% ipython --no-banner

In [1]: import numpy as np

In [2]: np.set_printoptions(precision=2, suppress=True, linewidth=160, floatmode="fixed")

In [3]: def rd(a):
   ...:     return np.round(a, 2) + 0
   ...: 

In [4]: J = np.load("data.npy")

In [5]: print(rd(J))
[[-0.46  0.02  0.00  0.43 -0.53 -0.50 -0.05]
 [-0.21 -0.23 -0.48  0.05  0.11 -0.13  0.50]
 [ 0.04  0.05 -0.03  0.31 -0.41  0.58  0.52]
 [ 0.17 -0.27 -0.12 -0.39 -0.16 -0.48  0.19]
 [ 0.51  0.27 -0.18 -0.02 -0.56 -0.03 -0.30]
 [ 0.34 -0.64  0.30  0.56  0.10 -0.06 -0.14]
 [-0.25  0.45  0.00  0.35  0.31 -0.07 -0.19]
 [ 0.46  0.43  0.22  0.21  0.21 -0.40  0.51]
 [-0.25  0.00  0.76 -0.30 -0.20  0.00  0.20]]

In [6]: hat = J @ np.linalg.solve(J.T @ J, J.T)

In [7]: print(rd(np.diag(hat)))
[0.94 0.61 0.87 0.56 0.77 0.96 0.53 0.95 0.82]

In [8]: print(np.linalg.matrix_rank(np.eye(9) - hat))
2

In [9]: print(np.allclose(hat @ hat, hat))
True

In [10]: print(rd(np.linalg.norm(J, axis=0)))
[1.00 1.00 1.00 1.00 1.00 1.00 1.00]

In [11]: print(rd(J @ J.T))
[[ 0.94  0.10  0.02  0.07  0.09  0.05  0.16 -0.05  0.09]
 [ 0.10  0.61  0.15  0.20 -0.29 -0.09 -0.08  0.03 -0.25]
 [ 0.02  0.15  0.87 -0.23  0.09  0.00 -0.15  0.04  0.06]
 [ 0.07  0.20 -0.23  0.56  0.09 -0.04 -0.35  0.11  0.05]
 [ 0.09 -0.29  0.09  0.09  0.77 -0.08 -0.13  0.05 -0.20]
 [ 0.05 -0.09  0.00 -0.04 -0.08  0.96 -0.12  0.04 -0.08]
 [ 0.16 -0.08 -0.15 -0.35 -0.13 -0.12  0.53  0.15 -0.14]
 [-0.05  0.03  0.04  0.11  0.05  0.04  0.15  0.95  0.05]
 [ 0.09 -0.25  0.06  0.05 -0.20 -0.08 -0.14  0.05  0.82]]

In [12]: print(rd(J.T @ J))
[[1.00 0.00 0.00 0.00 0.00 0.00 0.00]
 [0.00 1.00 0.00 0.00 0.00 0.00 0.00]
 [0.00 0.00 1.00 0.00 0.00 0.00 0.00]
 [0.00 0.00 0.00 1.00 0.00 0.00 0.00]
 [0.00 0.00 0.00 0.00 1.00 0.00 0.00]
 [0.00 0.00 0.00 0.00 0.00 1.00 0.00]
 [0.00 0.00 0.00 0.00 0.00 0.00 1.00]]

In [13]: print(rd(J[:, 6] @ J[:, 4]))
0.0

In [14]: print(rd(np.linalg.svd(J, compute_uv=False)))
[1.00 1.00 1.00 1.00 1.00 1.00 1.00]

In [15]: print(rd(np.linalg.pinv(J)))
[[-0.46 -0.21  0.04  0.17  0.51  0.34 -0.25  0.46 -0.25]
 [ 0.02 -0.23  0.05 -0.27  0.27 -0.64  0.45  0.43  0.00]
 [ 0.00 -0.48 -0.03 -0.12 -0.18  0.30  0.00  0.22  0.76]
 [ 0.43  0.05  0.31 -0.39 -0.02  0.56  0.35  0.21 -0.30]
 [-0.53  0.11 -0.41 -0.16 -0.56  0.10  0.31  0.21 -0.20]
 [-0.50 -0.13  0.58 -0.48 -0.03 -0.06 -0.07 -0.40  0.00]
 [-0.05  0.50  0.52  0.19 -0.30 -0.14 -0.19  0.51  0.20]]

In [16]: X = np.load("out4.npy")

In [17]: print(X)
[[ -5.18  -2.20  -4.10  24.62  -9.84]
 [ -5.20   3.49  -4.59  13.12 -12.43]
 [  4.01   1.88   3.11 -18.48   4.58]
 [  3.39  -7.68   3.42   4.34   4.00]
 [ -5.40   2.51  -4.51  11.70   1.79]
 [ -1.79  -5.95  -0.86  14.88  12.38]
 [ -0.39   1.38  -0.62   2.23 -13.21]
 [ -4.94   6.42  -4.37   1.23   3.39]
 [ -5.42   1.42  -4.53  16.17  -5.41]
 [ -5.58  -0.71  -4.39  19.32   1.58]
 [ -0.90   1.80  -0.96   2.22 -10.60]
 [ -3.08   9.11  -3.32  -7.70  -6.02]
 [  1.23  -8.30   1.56  14.92  -3.21]
 [  3.37  -2.68   2.98  -6.71   4.83]
 [ -3.59   1.27  -3.01   9.27  -1.24]
 [ -1.99   3.30  -1.99   2.50 -10.38]
 [ -5.42   1.08  -4.27  12.69   8.59]
 [  1.61  -5.40   1.88   2.22  14.18]
 [ -3.72   3.81  -3.29   4.61  -2.40]
 [  4.90   3.31   3.81 -26.68  12.23]
 [ -0.98  -5.59  -0.17  11.98  11.20]
 [  1.40  -2.63   1.28   1.79  -2.61]
 [  4.29  -5.20   4.11  -8.37  18.81]
 [  2.89  -3.38   2.63  -2.21   0.20]
 [  5.40  -0.30   4.50 -20.68  12.60]]

In [18]: left, sigma, VT = np.linalg.svd(X)

In [19]: print(np.argmax(sigma[:-1] / (sigma[1:] + 1e-6)) + 1)
3

In [20]: A2 = left[:, :3] @ np.diag(sigma[:3]) @ VT[:3]

In [21]: print(np.linalg.matrix_rank(A2))
3

In [22]: print(np.linalg.matrix_rank(X, rtol=0.05))
3

In [23]: arr = np.array([[12.0, 6.0, 15.0, 0.0, -27.0, -27.0, -21.0, 15.0],
    ...:     [6.0, 7.0, 10.0, 0.0, -18.0, -18.0, -14.0, 10.0],
    ...:     [15.0, 10.0, 28.0, 0.0, -45.0, -45.0, -35.0, 25.0],
    ...:     [0.0, 0.0, 0.0, 3.0, 0.0, 0.0, 0.0, 0.0],
    ...:     [-27.0, -18.0, -45.0, 0.0, 84.0, 81.0, 63.0, -45.0],
    ...:     [-27.0, -18.0, -45.0, 0.0, 81.0, 84.0, 63.0, -45.0],
    ...:     [-21.0, -14.0, -35.0, 0.0, 63.0, 63.0, 52.0, -35.0],
    ...:     [15.0, 10.0, 25.0, 0.0, -45.0, -45.0, -35.0, 28.0]])

In [24]: print(round(np.log10(np.linalg.cond(arr))))
2

In [25]: print(np.argsort(-np.linalg.norm(arr, axis=0).round(6), kind="stable")[:3])
[4 5 6]

In [26]: print([round(float(x), 2) for x in np.linalg.svd(arr, compute_uv=False)[:3]])
[277.0, 3.0, 3.0]

In [27]: x = np.array([2, 0, 3, -1, 3, 0, 3, 3])

In [28]: rhs = arr @ x

In [29]: c, lr = np.zeros(8), 1 / np.linalg.norm(arr, 2) ** 2

In [30]: for i in range(40):
    ...:     c -= lr * arr.T @ (arr @ c - rhs)
    ...:     if i % 10 == 0: print(i, round(np.linalg.norm(arr @ c - rhs), 2))
    ...: 
0 19.08
10 19.06
20 19.04
30 19.02

In [31]: print(rd(c))
[-0.12 -0.09 -0.20  0.00  0.41  0.39  0.32 -0.20]

In [32]: print(rd(np.linalg.cond(arr)))
92.33

In [33]: m1 = np.load("sample15.npy")

In [34]: print(m1)
[[  9.69  -1.56  -8.54   6.83  -3.66]
 [ -0.64 -10.39  -9.87  -1.97   6.22]
 [ 10.90  -7.21  -7.06  -6.82  -2.93]
 [  4.84 -27.68 -17.45 -12.65   7.87]
 [  2.43  -4.72 -11.63   3.21   3.26]
 [  9.10   1.92  -7.10 -14.85  -2.16]
 [ 12.42  -3.05 -13.66 -17.01  -1.75]
 [  3.10 -19.86 -29.36  -7.31  11.04]
 [-11.97 -44.13 -11.81  -7.89  20.19]
 [ -6.03  -0.12   2.43 -12.18   5.99]
 [ -4.96 -20.31  -7.90  -4.10  10.33]
 [-10.67 -19.24   9.92  -9.29   9.54]
 [ -1.67   4.32  -4.25 -28.92   5.71]
 [  6.80  -7.57 -12.43   7.39   0.35]
 [ 13.07   6.77 -14.17  12.36  -6.11]
 [-10.71  -3.96  -8.79 -17.97  13.72]
 [ 15.42   0.34 -38.02 -12.75   2.38]
 [ -7.39  -2.32  10.69 -15.60   5.16]
 [ -1.89  -0.20  -5.66  10.76   3.30]
 [  6.33   8.81 -12.92 -14.72   0.57]
 [  0.79 -10.66  -5.83  -2.51   4.09]
 [  7.66  -8.18   1.17  14.27  -4.80]]

In [35]: def softmax(z):
    ...:     e = np.exp(z - z.max(axis=-1, keepdims=True))
    ...:     return e / e.sum(axis=-1, keepdims=True)
    ...: 

In [36]: print(rd(softmax(m1[10])))
[0.00 0.00 0.00 0.00 1.00]

In [37]: print(rd(softmax(m1).sum(axis=1)))
[1.00 1.00 1.00 1.00 1.00 1.00 1.00 1.00 1.00 1.00 1.00 1.00 1.00 1.00 1.00 1.00 1.00 1.00 1.00 1.00 1.00 1.00]

In [38]: scores = m1 @ m1.T / np.sqrt(5)

In [39]: print(softmax(scores).round(6).argmax(axis=1))
[16  8 16  8  7 16 16  8  8 12  8  8 12  7 14  8 16 17 14 16  8 21]

In [40]: print(softmax(scores)[10] @ m1)
[-11.97 -44.13 -11.81  -7.89  20.19]
